In [1]: import numpy as np

In [2]: import numpy.linalg as la

In [3]: np.set_printoptions(precision=1, suppress=True, linewidth=200)

In [4]: m1 = np.loadtxt("case2.csv", delimiter=",")

In [5]: print(m1)
[[-1.  1.  0.]
 [ 3. -3.  0.]
 [-1.  1.  0.]
 [ 4. -4.  0.]
 [-5.  5.  0.]]

In [6]: rank = la.matrix_rank(m1)

In [7]: print(rank)
1

In [8]: ns = la.svd(m1)[2][rank:].T

In [9]: print([int(la.matrix_rank(m1[:i])) for i in range(1, len(m1) + 1)])
[1, 1, 1, 1, 1]

In [10]: print([int(la.matrix_rank(m1[:, :j + 1])) for j in range(3)])
[1, 1, 1]

In [11]: print(round(float(la.norm(m1, 2) / la.norm(m1)), 1))
1.0

In [12]: print(np.argsort(-la.norm(m1, axis=0).round(6), kind="stable")[:3])
[0 1 2]

In [13]: print(np.allclose(m1[:-1].T @ la.lstsq(m1[:-1].T, m1[-1])[0], m1[-1]))
True

In [14]: print(np.abs(np.diag(la.qr(m1)[1])) > 1e-9)
[ True False False]

In [15]: print(la.lstsq(m1[:-1].T, m1[-1])[2])
1

In [16]: print(np.unique(m1.round(6), axis=0).shape)
(4, 3)

In [17]: W0 = np.load("sample1.npy")

In [18]: print(W0)
[[1 1 2 0 8 3]
 [0 5 5 9 1 9]
 [0 0 6 5 6 1]
 [0 0 0 1 0 9]
 [0 0 0 0 2 9]
 [0 0 0 0 0 5]]

In [19]: Y = W0[0, 0] * W0[1:] - np.outer(W0[1:, 0], W0[0])

In [20]: print(Y)
[[0 5 5 9 1 9]
 [0 0 6 5 6 1]
 [0 0 0 1 0 9]
 [0 0 0 0 2 9]
 [0 0 0 0 0 5]]

In [21]: print(la.matrix_rank(Y), la.matrix_rank(W0))
5 6

In [22]: print(W0[:, 0] / W0[0, 0])
[1. 0. 0. 0. 0. 0.]

In [23]: J = np.array([[0, 0, -1, 1, 0, 1, 1],
    ...:     [0, 0, 0, -1, 1, 0, 1],
    ...:     [-1, 0, 0, 0, -1, 1, 0],
    ...:     [1, -1, 0, 0, 0, -1, 1],
    ...:     [0, 1, -1, 0, 0, 0, -1],
    ...:     [1, 0, 1, -1, 0, 0, 0],
    ...:     [1, 1, 0, 1, -1, 0, 0]])

In [24]: print(round(float(np.abs(la.eigvals(J)).max()), 1))
2.9

In [25]: print(np.allclose(J @ J.T, J.T @ J))
True

In [26]: print((J + J.T) / 2)
[[ 0.  0. -1.  1.  0.  1.  1.]
 [ 0.  0.  0. -1.  1.  0.  1.]
 [-1.  0.  0.  0. -1.  1.  0.]
 [ 1. -1.  0.  0.  0. -1.  1.]
 [ 0.  1. -1.  0.  0.  0. -1.]
 [ 1.  0.  1. -1.  0.  0.  0.]
 [ 1.  1.  0.  1. -1.  0.  0.]]

In [27]: print(np.trace(J))
0

In [28]: print(J @ J)
[[ 4  0  1  0  0 -2  1]
 [ 0  3 -1  1 -1  1 -2]
 [ 1 -1  3 -2  0 -1  0]
 [ 0  1 -2  4 -2  1  0]
 [ 0 -1  0 -2  3 -1  1]
 [-2  1 -1  1 -1  3  0]
 [ 1 -2  0  0  1  0  4]]
